% python3 -q
>>> import numpy as np
>>> np.set_printoptions(precision=4, suppress=True, linewidth=160, floatmode="fixed")
>>> rnd = lambda a: np.round(a, 4) + 0
>>> Z = np.array([[3, 4, 4, 5, 2, 4, 4],
...     [2, 0, 3, 5, 0, 4, 0],
...     [1, 0, 3, 2, 4, 0, 5],
...     [2, 5, 5, 5, 0, 4, 4]])
>>> rng = np.random.default_rng(66)
>>> m1 = rng.normal(size=(15, 4)) @ Z + np.array([-3, -1, -2, 3, 0, 2, 2])
>>> rnd(m1)
array([[ -5.0686,  -4.1338,  -8.2317,  -3.2778,  -0.8888,  -2.2339,  -2.5378],
       [ -7.3405,  -0.7060,  -4.8558,  -4.7871,  -0.6447,  -5.0326,   3.6835],
       [ -1.0642,   0.1361,   0.8714,   6.5905,   2.0539,   4.4037,   4.7265],
       [ -0.8756,   2.1075,   1.9941,   5.3428,   6.2329,   2.1594,  10.6232],
       [ -0.5931,  11.1359,   6.7006,   9.1154,   0.2092,   6.7645,  12.0641],
       [ -1.6439,   3.6623,   2.6404,   6.3752,   1.4259,   4.0718,   7.6355],
       [ -4.5740,  -2.1277,  -8.7667,  -2.9455,  -2.6399,  -0.8682,  -3.9704],
       [ -6.9909,  -4.5830,  -6.9710,  -7.6038,   6.0791,  -8.9621,   6.8332],
       [ -1.4546,  -1.8983,  -1.0961,   7.9413,  -4.5379,   7.5866,  -4.0051],
       [ -4.0234,  -2.4052,  -3.6821,   2.4814,  -4.0667,   2.6672,  -3.0502],
       [ -6.5768, -10.6859, -10.3165,  -3.6324,  -3.7546,  -2.4584,  -9.0515],
       [ -3.9298,   2.3263,  -0.2273,  -0.7728,   6.8837,  -3.5627,  12.8216],
       [ -0.4437,   0.5769,   3.6093,   7.9474,   5.5732,   3.9942,   9.6637],
       [ -1.3044,   6.2574,   4.1712,   7.6233,   0.4464,   5.3636,   8.6964],
       [ -3.4771,  -3.1520,  -1.0684,   4.4000,  -1.4553,   2.8449,   0.2808]])
>>> D = np.linalg.norm(m1[:, None] - m1[None], axis=-1)
>>> print(np.flatnonzero(D[5] < D.mean() / 2))
[ 2  3  5 12 13]
>>> print(D.shape)
(15, 15)
>>> D.mean(axis=1).argmax()
np.int64(10)
>>> np.linalg.matrix_rank(D ** 2)
np.int64(6)
>>> Ac = m1 - m1.mean(axis=0)
>>> left, s, VT = np.linalg.svd(Ac, full_matrices=False)
>>> print(np.abs(left[:, 0]).argmax())
10
>>> np.searchsorted(np.cumsum(s ** 2) / (s ** 2).sum(), 0.9) + 1
np.int64(2)
>>> print(rnd((s ** 2).sum() ** 2 / (s ** 4).sum()))
1.8783
>>> np.abs(VT[0]).argmax()
np.int64(6)
>>> G = np.cov(m1, rowvar=False)
>>> rnd(np.median(m1, axis=0))
array([-3.4771, -0.7060, -1.0684,  4.4000,  0.2092,  2.6672,  4.7265])
>>> print(np.argwhere(np.triu(np.abs(np.corrcoef(m1.T)) > 0.8, 1)))
[[0 2]
 [0 3]
 [0 5]
 [1 2]
 [2 3]
 [3 5]
 [4 6]]
>>> left, s, VT = np.linalg.svd(m1)
>>> print(np.argmax(s[:-1] / (s[1:] + 1e-6)) + 1)
5
>>> A2 = left[:, :5] @ np.diag(s[:5]) @ VT[:5]
>>> rnd(np.abs(m1 - A2).max())
np.float64(0.0)
>>> np.linalg.matrix_rank(A2)
np.int64(5)
>>> Z = np.sign(np.array([[0, 3, 3, 1], [1, 2, 1, 3], [2, 2, 2, 1], [1, 0, 0, 1]]))
>>> A2 = (np.tril(Z, -1) + np.eye(4)) @ (np.triu(Z, 1) + np.eye(4))
>>> vals = np.array([0, 0, 1, 3])
>>> mat = np.rint(A2 * vals @ np.linalg.inv(A2)) + 0
>>> mat
array([[-2.0000, -1.0000,  1.0000,  2.0000],
       [-4.0000, -2.0000,  2.0000,  4.0000],
       [-6.0000, -3.0000,  3.0000,  6.0000],
       [-5.0000, -1.0000,  1.0000,  5.0000]])
>>> print(np.linalg.matrix_rank(mat, rtol=0.1))
2
>>> np.linalg.cond(mat) > 100
np.True_
>>> rnd(np.trace(np.linalg.pinv(mat) @ mat))
np.float64(2.0)
>>> np.linalg.lstsq(mat[:-1].T, mat[-1])[2]
np.int32(1)
>>> x0 = np.array([-3, -3, 3, -4])
>>> np.linalg.norm(mat @ x0) <= np.linalg.norm(mat, 2) * np.linalg.norm(x0) + 1e-9
np.True_
>>> (mat * x0).sum(axis=1)
array([ 4.0000,  8.0000, 12.0000,  1.0000])
>>> mat @ np.eye(4)[0]
array([-2.0000, -4.0000, -6.0000, -5.0000])
>>> (mat @ x0).argmax()
np.int64(2)
>>> mat @ np.ones(4)
array([0.0000, 0.0000, 0.0000, 0.0000])
>>> M = np.diag(20 * np.array([7, 9, 4, 1, -1, -4, -6, 6, -4, 9, -1])) + np.array([[0, 2, 0, 0, 0, 3, 1, 3, 1, 3, 2],
...     [1, 3, 1, 1, 0, 2, 2, 2, 2, 1, 1],
...     [1, 0, 3, 2, 0, 3, 3, 1, 2, 3, 2],
...     [0, 3, 2, 3, 2, 0, 1, 1, 2, 2, 0],
...     [0, 2, 3, 2, 1, 3, 3, 3, 0, 0, 2],
...     [1, 1, 1, 3, 3, 2, 2, 3, 1, 0, 2],
...     [0, 2, 2, 0, 1, 1, 2, 1, 2, 1, 3],
...     [0, 1, 1, 1, 2, 0, 3, 1, 1, 0, 0],
...     [2, 2, 1, 1, 3, 3, 0, 3, 0, 3, 3],
...     [3, 0, 1, 2, 3, 1, 3, 1, 3, 1, 0],
...     [0, 2, 1, 0, 1, 3, 0, 1, 2, 3, 3]])
>>> print(M)
[[ 140    2    0    0    0    3    1    3    1    3    2]
 [   1  183    1    1    0    2    2    2    2    1    1]
 [   1    0   83    2    0    3    3    1    2    3    2]
 [   0    3    2   23    2    0    1    1    2    2    0]
 [   0    2    3    2  -19    3    3    3    0    0    2]
 [   1    1    1    3    3  -78    2    3    1    0    2]
 [   0    2    2    0    1    1 -118    1    2    1    3]
 [   0    1    1    1    2    0    3  121    1    0    0]
 [   2    2    1    1    3    3    0    3  -80    3    3]
 [   3    0    1    2    3    1    3    1    3  181    0]
 [   0    2    1    0    1    3    0    1    2    3  -17]]
>>> u = np.array([5, -1, 0, -4, 4, -3, 0, -4, -1, 5, -1])
>>> A2 = M + np.outer(u, np.eye(11)[6])
>>> np.linalg.matrix_rank(A2 - M)
np.int64(1)
>>> print(np.linalg.matrix_rank(np.linalg.inv(A2) - np.linalg.inv(M), tol=1e-8))
1
>>> A2
array([[ 140.0000,    2.0000,    0.0000,    0.0000,    0.0000,    3.0000,    6.0000,    3.0000,    1.0000,    3.0000,    2.0000],
       [   1.0000,  183.0000,    1.0000,    1.0000,    0.0000,    2.0000,    1.0000,    2.0000,    2.0000,    1.0000,    1.0000],
       [   1.0000,    0.0000,   83.0000,    2.0000,    0.0000,    3.0000,    3.0000,    1.0000,    2.0000,    3.0000,    2.0000],
       [   0.0000,    3.0000,    2.0000,   23.0000,    2.0000,    0.0000,   -3.0000,    1.0000,    2.0000,    2.0000,    0.0000],
       [   0.0000,    2.0000,    3.0000,    2.0000,  -19.0000,    3.0000,    7.0000,    3.0000,    0.0000,    0.0000,    2.0000],
       [   1.0000,    1.0000,    1.0000,    3.0000,    3.0000,  -78.0000,   -1.0000,    3.0000,    1.0000,    0.0000,    2.0000],
       [   0.0000,    2.0000,    2.0000,    0.0000,    1.0000,    1.0000, -118.0000,    1.0000,    2.0000,    1.0000,    3.0000],
       [   0.0000,    1.0000,    1.0000,    1.0000,    2.0000,    0.0000,   -1.0000,  121.0000,    1.0000,    0.0000,    0.0000],
       [   2.0000,    2.0000,    1.0000,    1.0000,    3.0000,    3.0000,   -1.0000,    3.0000,  -80.0000,    3.0000,    3.0000],
       [   3.0000,    0.0000,    1.0000,    2.0000,    3.0000,    1.0000,    8.0000,    1.0000,    3.0000,  181.0000,    0.0000],
       [   0.0000,    2.0000,    1.0000,    0.0000,    1.0000,    3.0000,   -1.0000,    1.0000,    2.0000,    3.0000,  -17.0000]])
>>> rnd(np.linalg.det(A2) / np.linalg.det(M)), rnd(1 + np.linalg.solve(M, u)[6])
(np.float64(0.9998), np.float64(0.9998))
>>> M.shape
(11, 11)
>>> rnd(np.linalg.svd(M, compute_uv=False))
array([183.4546, 181.1686, 139.9213, 121.4182, 117.8517,  83.3644,  81.3161,  76.9733,  22.9663,  19.8307,  15.9511])
>>> print(rnd(M.mean(axis=0)))
[13.4545 18.0000  8.7273  3.1818 -0.3636 -5.3636 -9.0909 12.7273 -5.8182 17.9091 -0.1818]
>>> np.abs(M).max()
np.int64(183)
>>> print(np.unravel_index(np.abs(M).argmax(), M.shape))
(np.int64(1), np.int64(1))
>>> np.linalg.rank(M)
Traceback (most recent call last):
  File "<python-input-54>", line 1, in <module>
    np.linalg.rank(M)
    ^^^^^^^^^^^^^^
AttributeError: module 'numpy.linalg' has no attribute 'rank'
>>> M[11]
Traceback (most recent call last):
  File "<python-input-55>", line 1, in <module>
    M[11]
    ~^^^^
IndexError: index 11 is out of bounds for axis 0 with size 11
>>> G = M.T @ M
>>> np.diag(G)
array([19616, 33520,  6912,   553,   398,  6135, 13970, 14686,  6432, 32803,   324])
>>> print(np.trace(G), (M ** 2).sum())
135349 135349
>>> G
array([[19616,   468,    90,    14,    18,   356,   156,   435,    -6,   973,   291],
       [  468, 33520,   205,   262,   -17,   314,   146,   515,   224,   209,   171],
       [   90,   205,  6912,   226,   -39,   191,    34,   227,   103,   443,   167],
       [   14,   262,   226,   553,    28,  -215,    52,   168,   -18,   418,    18],
       [   18,   -17,   -39,    28,   398,  -275,  -152,   210,  -218,   560,   -37],
       [  356,   314,   191,  -215,  -275,  6135,  -246,  -195,  -294,   220,  -175],
       [  156,   146,    34,    52,  -152,  -246, 13970,   274,  -209,   441,  -334],
       [  435,   515,   227,   168,   210,  -195,   274, 14686,   -98,   210,    17],
       [   -6,   224,   103,   -18,  -218,  -294,  -209,   -98,  6432,   326,  -258],
       [  973,   209,   443,   418,   560,   220,   441,   210,   326, 32803,   -26],
       [  291,   171,   167,    18,   -37,  -175,  -334,    17,  -258,   -26,   324]])
>>> labels = rng.permutation(11)
>>> A2 = M[:, labels] * rng.choice([-1, 1], 11)
>>> A2
array([[-140,    2,    3,    0,    0,    0,   -3,    2,    3,   -1,    1],
       [  -1,    1,    1,    0,   -1,    1,   -2,  183,    2,   -2,    2],
       [  -1,    2,    3,    0,   -2,   83,   -3,    0,    1,   -3,    2],
       [   0,    0,    2,   -2,  -23,    2,    0,    3,    1,   -1,    2],
       [   0,    2,    0,   19,   -2,    3,   -3,    2,    3,   -3,    0],
       [  -1,    2,    0,   -3,   -3,    1,   78,    1,    3,   -2,    1],
       [   0,    3,    1,   -1,    0,    2,   -1,    2,    1,  118,    2],
       [   0,    0,    0,   -2,   -1,    1,    0,    1,  121,   -3,    1],
       [  -2,    3,    3,   -3,   -1,    1,   -3,    2,    3,    0,  -80],
       [  -3,    0,  181,   -3,   -2,    1,   -1,    0,    1,   -3,    3],
       [   0,  -17,    3,   -1,    0,    1,   -3,    2,    1,    0,    2]])
>>> left, _, VT = np.linalg.svd(M.T @ A2)
>>> rnd(left @ VT)
array([[-1.0000,  0.0000,  0.0000,  0.0000,  0.0000,  0.0000,  0.0000,  0.0000,  0.0000,  0.0000,  0.0000],
       [ 0.0000,  0.0000,  0.0000,  0.0000,  0.0000,  0.0000,  0.0000,  1.0000,  0.0000,  0.0000,  0.0000],
       [ 0.0000,  0.0000,  0.0000,  0.0000,  0.0000,  1.0000,  0.0000,  0.0000,  0.0000,  0.0000,  0.0000],
       [ 0.0000,  0.0000,  0.0000,  0.0000, -1.0000,  0.0000,  0.0000,  0.0000,  0.0000,  0.0000,  0.0000],
       [ 0.0000,  0.0000,  0.0000, -1.0000,  0.0000,  0.0000,  0.0000,  0.0000,  0.0000,  0.0000,  0.0000],
       [ 0.0000,  0.0000,  0.0000,  0.0000,  0.0000,  0.0000, -1.0000,  0.0000,  0.0000,  0.0000,  0.0000],
       [ 0.0000,  0.0000,  0.0000,  0.0000,  0.0000,  0.0000,  0.0000,  0.0000,  0.0000, -1.0000,  0.0000],
       [ 0.0000,  0.0000,  0.0000,  0.0000,  0.0000,  0.0000,  0.0000,  0.0000,  1.0000,  0.0000,  0.0000],
       [ 0.0000,  0.0000,  0.0000,  0.0000,  0.0000,  0.0000,  0.0000,  0.0000,  0.0000,  0.0000,  1.0000],
       [ 0.0000,  0.0000,  1.0000,  0.0000,  0.0000,  0.0000,  0.0000,  0.0000,  0.0000,  0.0000,  0.0000],
       [ 0.0000,  1.0000,  0.0000,  0.0000,  0.0000,  0.0000,  0.0000,  0.0000,  0.0000,  0.0000,  0.0000]])
>>> print(labels)
[ 0 10  9  4  3  2  5  1  7  6  8]
>>> J = np.load("out0.npy")
>>> J
array([[1, 0, 1, 1, 2, 1, 2, 0, 2],
       [0, 1, 0, 1, 1, 2, 1, 2, 0],
       [1, 0, 1, 0, 1, 1, 2, 1, 2],
       [1, 1, 0, 1, 0, 1, 1, 2, 1],
       [2, 1, 1, 0, 1, 0, 1, 1, 2],
       [1, 2, 1, 1, 0, 1, 0, 1, 1],
       [2, 1, 2, 1, 1, 0, 1, 0, 1],
       [0, 2, 1, 2, 1, 1, 0, 1, 0],
       [2, 0, 2, 1, 2, 1, 1, 0, 1]])
>>> labels = rng.permutation(9)
>>> labels
array([1, 3, 8, 6, 0, 2, 7, 5, 4])
>>> A2 = J[labels][:, labels]
>>> np.trace(A2)
np.int64(9)
>>> print(A2)
[[1 1 0 1 0 0 2 2 1]
 [1 1 1 1 1 0 2 1 0]
 [0 1 1 1 2 2 0 1 2]
 [1 1 1 1 2 2 0 0 1]
 [0 1 2 2 1 1 0 1 2]
 [0 0 2 2 1 1 1 1 1]
 [2 2 0 0 0 1 1 1 1]
 [2 1 1 0 1 1 1 1 0]
 [1 0 2 1 2 1 1 0 1]]
>>> rnd(np.linalg.det(A2)), rnd(np.linalg.det(J[labels]))
(np.float64(-49.0), np.float64(-49.0))
>>> np.diag(A2)
array([1, 1, 1, 1, 1, 1, 1, 1, 1])
>>> np.allclose(A2, J)
False
>>> X = np.load("sample5.npy")
>>> print(rnd(X))
[[ 0.8912  0.5505  0.3042  0.1281  0.5354 -0.7380 -0.5435 -0.1326]
 [ 0.5505  1.7850  0.2175  0.3549 -0.2355 -0.6580  0.5716 -0.8356]
 [ 0.3042  0.2175  0.9438 -0.0175 -0.3180 -0.0925  0.1127 -0.2737]
 [ 0.1281  0.3549 -0.0175  2.0577 -0.1963  0.5054 -0.9606 -0.5308]
 [ 0.5354 -0.2355 -0.3180 -0.1963  0.9162 -0.2718 -0.6974  0.2109]
 [-0.7380 -0.6580 -0.0925  0.5054 -0.2718  1.8783  0.1901 -0.6039]
 [-0.5435  0.5716  0.1127 -0.9606 -0.6974  0.1901  1.5588 -0.3669]
 [-0.1326 -0.8356 -0.2737 -0.5308  0.2109 -0.6039 -0.3669  0.9690]]
>>> G = X.T @ X
>>> (X @ X.T).shape
(8, 8)
>>> np.linalg.matrix_rank(G)
np.int64(5)
>>> np.allclose(G, G.T)
True
>>> rnd(np.diag(G))
array([2.3506, 5.1758, 1.2282, 5.8751, 1.9259, 5.2445, 4.6447, 2.5553])
>>> print(np.trace(G), (X ** 2).sum())
29.0 29.0
>>> s = 3 * 0.2 ** np.arange(7)
>>> arr = rng.normal(size=(15, 7)) * rng.permutation(s)
>>> rnd(arr)
array([[-0.6986,  0.0061,  0.7439, -0.0298,  0.1863,  0.0000,  0.0000],
       [-0.8245, -0.0010, -1.1999, -0.0084, -0.1342, -0.0002,  0.0001],
       [-0.3079, -0.0002,  0.2503,  0.0035,  0.0756,  0.0000,  0.0014],
       [ 0.3754, -0.0045, -1.0165,  0.0038, -0.0557,  0.0002, -0.0019],
       [ 0.1871,  0.0021, -4.0405, -0.0353,  0.2635,  0.0001,  0.0002],
       [-0.6266,  0.0036, -1.7657, -0.0132,  0.0605,  0.0002,  0.0000],
       [-0.9075, -0.0007, -4.5439,  0.0255, -0.0563, -0.0002, -0.0009],
       [-0.1779,  0.0025,  3.7057,  0.0131, -0.1869, -0.0002,  0.0004],
       [-0.3420,  0.0010, -3.9202, -0.0482, -0.0131,  0.0000,  0.0012],
       [-0.0988,  0.0016,  5.2536,  0.0226, -0.0100, -0.0002,  0.0008],
       [-0.3336,  0.0073,  1.5540,  0.0149,  0.1990,  0.0001,  0.0006],
       [-0.3733,  0.0002,  0.5447, -0.0028,  0.1543, -0.0001,  0.0004],
       [-0.6355, -0.0025, -8.5179,  0.0071, -0.0361, -0.0001, -0.0011],
       [-0.6723, -0.0048, -2.5706,  0.0164, -0.2489,  0.0006,  0.0006],
       [-0.2347,  0.0097, -2.9140,  0.0000, -0.2454,  0.0003, -0.0004]])
>>> G = np.cov(arr, rowvar=False)
>>> print(rnd(np.median(arr, axis=0)))
[-0.3420  0.0010 -1.1999  0.0035 -0.0131  0.0000  0.0002]
>>> rnd(np.corrcoef(arr[:, 0], arr[:, 3])[0, 1])
np.float64(-0.1147)
>>> rnd(G)
array([[ 0.1308,  0.0000,  0.3415, -0.0009,  0.0103,  0.0000,  0.0000],
       [ 0.0000,  0.0000,  0.0038,  0.0000,  0.0002,  0.0000,  0.0000],
       [ 0.3415,  0.0038, 11.9703,  0.0195,  0.0545, -0.0002,  0.0013],
       [-0.0009,  0.0000,  0.0195,  0.0005, -0.0014,  0.0000,  0.0000],
       [ 0.0103,  0.0002,  0.0545, -0.0014,  0.0257,  0.0000,  0.0000],
       [ 0.0000,  0.0000, -0.0002,  0.0000,  0.0000,  0.0000,  0.0000],
       [ 0.0000,  0.0000,  0.0013,  0.0000,  0.0000,  0.0000,  0.0000]])
>>> print(np.argsort(-arr.std(axis=0).round(6), kind="stable"))
[2 0 4 3 1 6 5]
